In [1]: import numpy as np

In [2]: from numpy import linalg as LA

In [3]: np.set_printoptions(precision=4, suppress=True, linewidth=100)

In [4]: F = np.array([[-1, 3, 1, 0], [0, -1, 3, 1], [3, 2, -1, 0], [1, 2, -3, 1]])

In [5]: np.sort(np.abs(LA.eigvals(F)))
Out[5]: array([1.7824, 2.7474, 3.6989, 3.6989])

In [6]: round(float(np.abs(LA.eigvals(F)).max()), 4)
Out[6]: 3.6989

In [7]: np.trace(F)
Out[7]: np.int64(-2)

In [8]: np.allclose(F, F.T)
Out[8]: False

In [9]: np.allclose(F @ F.T, F.T @ F)
Out[9]: False

In [10]: other = np.array([[-3, 3], [-9, 1], [4, -6], [-7, 8]])

In [11]: F @ other
Out[11]: 
array([[-20,  -6],
       [ 14, -11],
       [-31,  17],
       [-40,  31]])

In [12]: np.vstack([F, other.T]).shape
Out[12]: (6, 4)

In [13]: np.einsum("ik,kj->ji", F, other)
Out[13]: 
array([[-20,  14, -31, -40],
       [ -6, -11,  17,  31]])

In [14]: np.einsum("ik,kj->ij", F, other)
Out[14]: 
array([[-20,  -6],
       [ 14, -11],
       [-31,  17],
       [-40,  31]])

In [15]: np.kron(np.eye(2, dtype=int), F)
Out[15]: 
array([[-1,  3,  1,  0,  0,  0,  0,  0],
       [ 0, -1,  3,  1,  0,  0,  0,  0],
       [ 3,  2, -1,  0,  0,  0,  0,  0],
       [ 1,  2, -3,  1,  0,  0,  0,  0],
       [ 0,  0,  0,  0, -1,  3,  1,  0],
       [ 0,  0,  0,  0,  0, -1,  3,  1],
       [ 0,  0,  0,  0,  3,  2, -1,  0],
       [ 0,  0,  0,  0,  1,  2, -3,  1]])

In [16]: np.einsum("ii->", F)
Out[16]: np.int64(-2)

In [17]: round(LA.det(F[::-1]), 4)
Out[17]: np.float64(67.0)

In [18]: LA.eigvals(F)
Out[18]: array([-3.2649+1.7385j, -3.2649-1.7385j,  2.7474+0.j    ,  1.7824+0.j    ])

In [19]: round(LA.det(F.T), 4)
Out[19]: np.float64(67.0)

In [20]: rng = np.random.default_rng(754)

In [21]: lab = rng.permutation(4)

In [22]: other = F[:, lab] * rng.choice([-1, 1], 4)

In [23]: other
Out[23]: 
array([[-3, -1, -1,  0],
       [ 1, -3,  0,  1],
       [-2,  1,  3,  0],
       [-2,  3,  1,  1]])

In [24]: U, _, VT = LA.svd(F.T @ other)

In [25]: lab
Out[25]: array([1, 2, 0, 3])

In [26]: np.round(LA.lstsq(F, other)[0], 4) + 0
Out[26]: 
array([[ 0.,  0.,  1.,  0.],
       [-1.,  0.,  0.,  0.],
       [ 0., -1.,  0.,  0.],
       [ 0.,  0.,  0.,  1.]])

In [27]: mat = np.loadtxt("dump.csv", delimiter=",")

In [28]: mat
Out[28]: 
array([[1.   , 0.2  , 0.04 , 0.008],
       [0.2  , 1.   , 0.2  , 0.04 ],
       [0.04 , 0.2  , 1.   , 0.2  ],
       [0.008, 0.04 , 0.2  , 1.   ]])

In [29]: round(float(LA.det(mat)), 4)
Out[29]: 0.8847

In [30]: np.round(np.abs(LA.eigvals(mat)).max(), 4)
Out[30]: np.float64(1.3625)

In [31]: np.allclose(mat, mat.T)
Out[31]: True

In [32]: (mat + mat.T) / 2
Out[32]: 
array([[1.   , 0.2  , 0.04 , 0.008],
       [0.2  , 1.   , 0.2  , 0.04 ],
       [0.04 , 0.2  , 1.   , 0.2  ],
       [0.008, 0.04 , 0.2  , 1.   ]])

In [33]: np.allclose(mat @ mat.T, mat.T @ mat)
Out[33]: True

In [34]: K = np.load("mat.npy")

In [35]: K
Out[35]: 
array([[ 4,  2, 17],
       [ 2,  0,  5],
       [17,  5,  6]])

In [36]: other = K + rng.integers(-2, 3, (3, 2)) @ rng.integers(-2, 3, (2, 3))

In [37]: other
Out[37]: 
array([[ 8,  0, 15],
       [-6,  4,  9],
       [17,  9, 10]])

In [38]: LA.matrix_rank(other - K, tol=1e-8)
Out[38]: np.int64(2)

In [39]: other - K
Out[39]: 
array([[ 4, -2, -2],
       [-8,  4,  4],
       [ 0,  4,  4]])

In [40]: LA.svd(other - K, compute_uv=False)
Out[40]: array([11.52  ,  4.3921,  0.    ])
